% ipython --no-banner

In [1]: import numpy as np

In [2]: np.set_printoptions(precision=3, suppress=True, linewidth=100)

In [3]: def rnd(a):
   ...:     return np.round(a, 3) + 0
   ...: 

In [4]: m1 = np.load("x.npy")

In [5]: m1
Out[5]: 
array([[ 7.726,  4.263,  4.03 ],
       [-0.987, -1.851, -0.497],
       [ 6.989,  4.424,  2.53 ],
       [-2.581, -0.891,  0.081],
       [ 7.742,  2.958,  1.886],
       [-3.408, -4.071,  0.785],
       [ 6.844,  2.846,  3.681],
       [ 7.972,  3.874,  2.34 ],
       [ 8.453,  3.206,  1.537],
       [-3.434, -2.392,  1.143],
       [ 7.367,  2.501,  1.995],
       [-5.716, -1.45 , -0.619],
       [-3.206, -0.623,  0.234],
       [ 5.912,  3.199,  2.559],
       [ 7.282,  4.254,  3.983],
       [-2.347, -3.087, -1.934],
       [ 9.988,  3.787,  2.086]])

In [6]: Xc = (m1 - m1.mean(axis=0)) / m1.std(axis=0)

In [7]: np.argwhere(np.abs(Xc) > 2)
Out[7]: array([[15,  2]])

In [8]: c = np.linalg.lstsq(np.delete(Xc, 1, axis=1), Xc[:, 1])[0]

In [9]: rnd(1 - np.var(Xc[:, 1] - np.delete(Xc, 1, axis=1) @ c))
Out[9]: np.float64(0.89)

In [10]: np.abs(c).argmax()
Out[10]: np.int64(0)

In [11]: Xc = m1 - m1.mean(axis=0)

In [12]: left, sig, Vt = np.linalg.svd(Xc, full_matrices=False)

In [13]: rnd(sig)
Out[13]: array([25.557,  4.494,  3.189])

In [14]: rnd(Xc.mean(axis=0))
Out[14]: array([0., 0., 0.])

In [15]: rnd(np.abs(Vt[-1]))
Out[15]: array([0.195, 0.709, 0.678])

In [16]: rnd((sig ** 2).sum() ** 2 / (sig ** 4).sum())
Out[16]: np.float64(1.094)

In [17]: (np.sign(left[:, 0]) == np.sign(left[0, 0])).astype(int)
Out[17]: array([1, 0, 1, 0, 1, 0, 1, 1, 1, 0, 1, 0, 0, 1, 1, 0, 1])

In [18]: np.abs(left[:, 0]).argmax()
Out[18]: np.int64(11)

In [19]: np.linalg.matrix_rank(Xc)
Out[19]: np.int64(3)

In [20]: np.abs(Vt[0]).argmax()
Out[20]: np.int64(0)

In [21]: hat = m1 @ np.linalg.solve(m1.T @ m1, m1.T)

In [22]: rnd(np.trace(hat))
Out[22]: np.float64(3.0)

In [23]: idx = m1[:, 1] > np.median(m1[:, 1])

In [24]: f = m1[idx].mean(axis=0) - m1[~idx].mean(axis=0)

In [25]: idx.astype(int)
Out[25]: array([1, 0, 1, 0, 1, 0, 0, 1, 1, 0, 0, 0, 0, 1, 1, 0, 1])

In [26]: rnd(f)
Out[26]: array([8.588, 4.748, 2.078])

In [27]: rng = np.random.default_rng(5914)

In [28]: data = (rng.random((4, 4)) < 0.3) + np.eye(4)

In [29]: data /= data.sum(axis=1, keepdims=True)

In [30]: rnd(data)
Out[30]: 
array([[0.5  , 0.   , 0.   , 0.5  ],
       [0.   , 0.667, 0.333, 0.   ],
       [0.   , 0.   , 1.   , 0.   ],
       [0.   , 0.333, 0.   , 0.667]])

In [31]: Q = data.astype(float).copy()

In [32]: for j in range(4):
    ...:     Q[:, j] -= Q[:, :j] @ (Q[:, :j].T @ Q[:, j])
    ...:     Q[:, j] /= np.linalg.norm(Q[:, j])
    ...: 

In [33]: rnd(Q.T @ data)
Out[33]: 
array([[ 0.5  ,  0.   ,  0.   ,  0.5  ],
       [ 0.   ,  0.745,  0.298,  0.298],
       [ 0.   ,  0.   ,  1.011, -0.088],
       [ 0.   ,  0.   ,  0.   ,  0.59 ]])

In [34]: data.sum(axis=1)
Out[34]: array([1., 1., 1., 1.])

In [35]: rnd(np.linalg.matrix_power(data, 100))
Out[35]: 
array([[0., 0., 1., 0.],
       [0., 0., 1., 0.],
       [0., 0., 1., 0.],
       [0., 0., 1., 0.]])

In [36]: data @ np.ones(4)
Out[36]: array([1., 1., 1., 1.])

In [37]: p = np.eye(4)[2]

In [38]: for _ in range(5):
    ...:     p = p @ data
    ...:     print(p.round(3))
    ...: 
[0. 0. 1. 0.]
[0. 0. 1. 0.]
[0. 0. 1. 0.]
[0. 0. 1. 0.]
[0. 0. 1. 0.]

In [39]: mat = np.load("test10.npy")

In [40]: mat
Out[40]: 
array([[-1.993,  2.129, -0.703],
       [ 1.172, -1.77 ,  2.12 ],
       [ 2.526, -1.5  , -0.605],
       [-2.396, -0.716, -1.657],
       [-1.613,  1.557, -1.993],
       [ 2.448, -1.108,  1.334],
       [ 0.899, -2.252,  1.766],
       [ 2.249,  1.884, -0.626],
       [-1.318, -0.799,  2.574],
       [-2.28 , -1.929, -0.284],
       [-1.066,  1.936, -2.029],
       [-1.333, -2.687, -0.053],
       [ 0.254,  2.381,  1.807]])

In [41]: Z = mat[[12, 1]].astype(float)

In [42]: for _ in range(5):
    ...:     idx = np.linalg.norm(mat[:, None] - Z, axis=-1).argmin(axis=1)
    ...:     Z = np.array([mat[idx == j].mean(axis=0) for j in range(2)])
    ...: 

In [43]: idx
Out[43]: array([0, 1, 1, 1, 0, 1, 1, 0, 1, 1, 0, 1, 0])

In [44]: rnd(Z[1] - Z[0])
Out[44]: array([ 0.399, -3.573,  1.358])

In [45]: rnd(Z)
Out[45]: 
array([[-0.434,  1.977, -0.709],
       [-0.035, -1.595,  0.649]])

In [46]: np.bincount(idx)
Out[46]: array([5, 8])

In [47]: np.abs(Z[1] - Z[0]).argmax()
Out[47]: np.int64(1)

In [48]: M2 = Z + rng.integers(-2, 3, (2, 1)) @ rng.integers(-2, 3, (1, 3))

In [49]: rnd(M2)
Out[49]: 
array([[-0.434,  1.977, -2.709],
       [-0.035, -1.595,  1.649]])

In [50]: np.abs(M2 - Z).sum(axis=1)
Out[50]: array([2., 1.])

In [51]: idx = rng.integers(0, 3, 3)

In [52]: feats = (idx[:, None] == idx) * -2 + np.eye(3)

In [53]: feats
Out[53]: 
array([[-1., -2., -2.],
       [-2., -1., -2.],
       [-2., -2., -1.]])

In [54]: vals, evecs = np.linalg.eig(feats)

In [55]: rnd(np.sort(np.linalg.eigvals(feats @ feats)))
Out[55]: array([ 1.,  1., 25.])

In [56]: rnd(feats @ evecs[:, 0] - vals[0] * evecs[:, 0])
Out[56]: array([0., 0., 0.])

In [57]: rnd(np.sort(np.linalg.eigvals(np.linalg.inv(feats))))
Out[57]: array([-0.2,  1. ,  1. ])

In [58]: [round(float(np.linalg.det(feats[:i, :i])), 2) + 0 for i in range(1, 4)]
Out[58]: [-1.0, -3.0, -5.0]

In [59]: np.all(np.linalg.eigvalsh(feats) > 0)
Out[59]: np.False_

In [60]: W0 = np.loadtxt("a.csv", delimiter=",")

In [61]: rnd(W0)
Out[61]: 
array([[0.333, 0.333, 0.   , 0.333],
       [0.   , 0.5  , 0.5  , 0.   ],
       [0.333, 0.   , 0.667, 0.   ],
       [0.   , 0.333, 0.333, 0.333]])

In [62]: W0.sum(axis=1)
Out[62]: array([1., 1., 1., 1.])

In [63]: rnd(np.linalg.matrix_power(W0, 2))
Out[63]: 
array([[0.111, 0.389, 0.278, 0.222],
       [0.167, 0.25 , 0.583, 0.   ],
       [0.333, 0.111, 0.444, 0.111],
       [0.111, 0.278, 0.5  , 0.111]])

In [64]: p = np.eye(4)[1]

In [65]: for _ in range(4):
    ...:     p = p @ W0
    ...:     print(p.round(3))
    ...: 
[0.  0.5 0.5 0. ]
[0.167 0.25  0.583 0.   ]
[0.25  0.181 0.514 0.056]
[0.255 0.192 0.451 0.102]

In [66]: M2 = W0 / np.sqrt((W0 ** 2).mean(axis=1, keepdims=True))

In [67]: rnd(np.linalg.norm(M2, axis=1))
Out[67]: array([2., 2., 2., 2.])

In [68]: np.linalg.matrix_rank(W0 - W0.mean(axis=1, keepdims=True))
Out[68]: np.int64(3)

In [69]: rnd(np.linalg.norm(W0, axis=0))
Out[69]: array([0.471, 0.687, 0.898, 0.471])

In [70]: rnd(np.linalg.norm(W0[2], 1)), rnd(np.linalg.norm(W0[2], np.inf))
Out[70]: (np.float64(1.0), np.float64(0.667))

In [71]: rnd(np.linalg.norm(W0[2] - W0[1]))
Out[71]: np.float64(0.624)

In [72]: rnd(np.linalg.norm(W0) ** 2 / np.linalg.norm(W0, 2) ** 2)
Out[72]: np.float64(1.478)

In [73]: rnd(np.linalg.norm(W0, axis=1))
Out[73]: array([0.577, 0.707, 0.745, 0.577])

In [74]: np.linalg.norm(W0, axis=1).argmax()
Out[74]: np.int64(2)

In [75]: F = np.load("arr.npy")

In [76]: F
Out[76]: 
array([[ 0.4,  1.2,  0.9,  0.6],
       [ 0.5,  0.6, -1.6, -0.5],
       [ 0.1,  0.6,  0.6, -1.5],
       [-0.5, -1.2, -1.7, -0.7]])

In [77]: M2 = F + rng.integers(-2, 3, (4, 3)) @ rng.integers(-2, 3, (3, 4))

In [78]: rnd(M2)
Out[78]: 
array([[-1.6,  1.2, -7.1,  6.6],
       [ 3.5,  0.6, -1.6, -1.5],
       [-1.9, -1.4,  4.6, -4.5],
       [ 0.5, -1.2, -3.7,  0.3]])

In [79]: rnd(M2 - F)
Out[79]: 
array([[-2.,  0., -8.,  6.],
       [ 3.,  0.,  0., -1.],
       [-2., -2.,  4., -3.],
       [ 1.,  0., -2.,  1.]])

In [80]: np.linalg.matrix_rank(M2 - F, tol=1e-8)
Out[80]: np.int64(3)

In [81]: np.abs(M2 - F).sum(axis=1)
Out[81]: array([16.,  4., 11.,  4.])

In [82]: A = np.loadtxt("out4.csv", delimiter=",")

In [83]: A
Out[83]: 
array([[3., 1., 1., 1.],
       [1., 3., 1., 1.],
       [1., 1., 3., 1.],
       [1., 1., 1., 3.]])

In [84]: x = np.array([3, 2, 2, 3])

In [85]: y = A @ x

In [86]: c, lr = np.zeros(4), 1 / np.linalg.norm(A, 2) ** 2

In [87]: for i in range(5):
    ...:     c -= lr * A.T @ (A @ c - y)
    ...:     if i % 1 == 0: print(i, round(np.linalg.norm(A @ c - y), 3))
    ...: 
0 1.778
1 1.58
2 1.405
3 1.249
4 1.11

In [88]: rnd(c)
Out[88]: array([2.723, 2.277, 2.277, 2.723])

In [89]: rnd(np.linalg.cond(A))
Out[89]: np.float64(3.0)

In [90]: M = np.load("w.npy")

In [91]: rnd(M)
Out[91]: 
array([[ 0.818,  0.255, -0.093,  0.274],
       [ 0.255,  0.612,  0.282, -0.305],
       [-0.093,  0.282,  0.192, -0.259],
       [ 0.274, -0.305, -0.259,  0.377]])

In [92]: left, sig, Vt = np.linalg.svd(M)

In [93]: rnd(sig)
Out[93]: array([1., 1., 0., 0.])

In [94]: np.argmax(sig[:-1] / (sig[1:] + 1e-6)) + 1
Out[94]: np.int64(2)

In [95]: M2 = left[:, :2] @ np.diag(sig[:2]) @ Vt[:2]

In [96]: np.linalg.matrix_rank(M2)
Out[96]: np.int64(2)

In [97]: rnd(np.linalg.norm(M - M2, 2)), rnd(sig[2])
Out[97]: (np.float64(0.0), np.float64(0.0))

In [98]: np.linalg.matrix_rank(M, rtol=0.05)
Out[98]: np.int64(2)

In [99]: x = np.array([4, 0, 3, 3])

In [100]: rnd(np.eye(4) - M)
Out[100]: 
array([[ 0.182, -0.255,  0.093, -0.274],
       [-0.255,  0.388, -0.282,  0.305],
       [ 0.093, -0.282,  0.808,  0.259],
       [-0.274,  0.305,  0.259,  0.623]])

In [101]: np.trace(M)
Out[101]: np.float64(2.0)

In [102]: rnd(M @ x)
Out[102]: array([ 3.816,  0.953, -0.571,  1.452])

In [103]: idx = rng.permutation(4)

In [104]: idx
Out[104]: array([2, 1, 3, 0])

In [105]: M2 = M[idx][:, idx]

In [106]: np.trace(M2)
Out[106]: np.float64(2.0)

In [107]: rnd(np.linalg.det(M2)), rnd(np.linalg.det(M[idx]))
Out[107]: (np.float64(0.0), np.float64(0.0))

In [108]: np.allclose(M2, M)
Out[108]: False

In [109]: M2 = M / np.sqrt((M ** 2).mean(axis=1, keepdims=True))

In [110]: rnd(M2[0])
Out[110]: array([ 1.809,  0.564, -0.205,  0.606])

In [111]: np.linalg.matrix_rank(M - M.mean(axis=1, keepdims=True))
Out[111]: np.int64(2)

In [112]: np.linalg.matrix_rank(M2) == np.linalg.matrix_rank(M)
Out[112]: np.True_
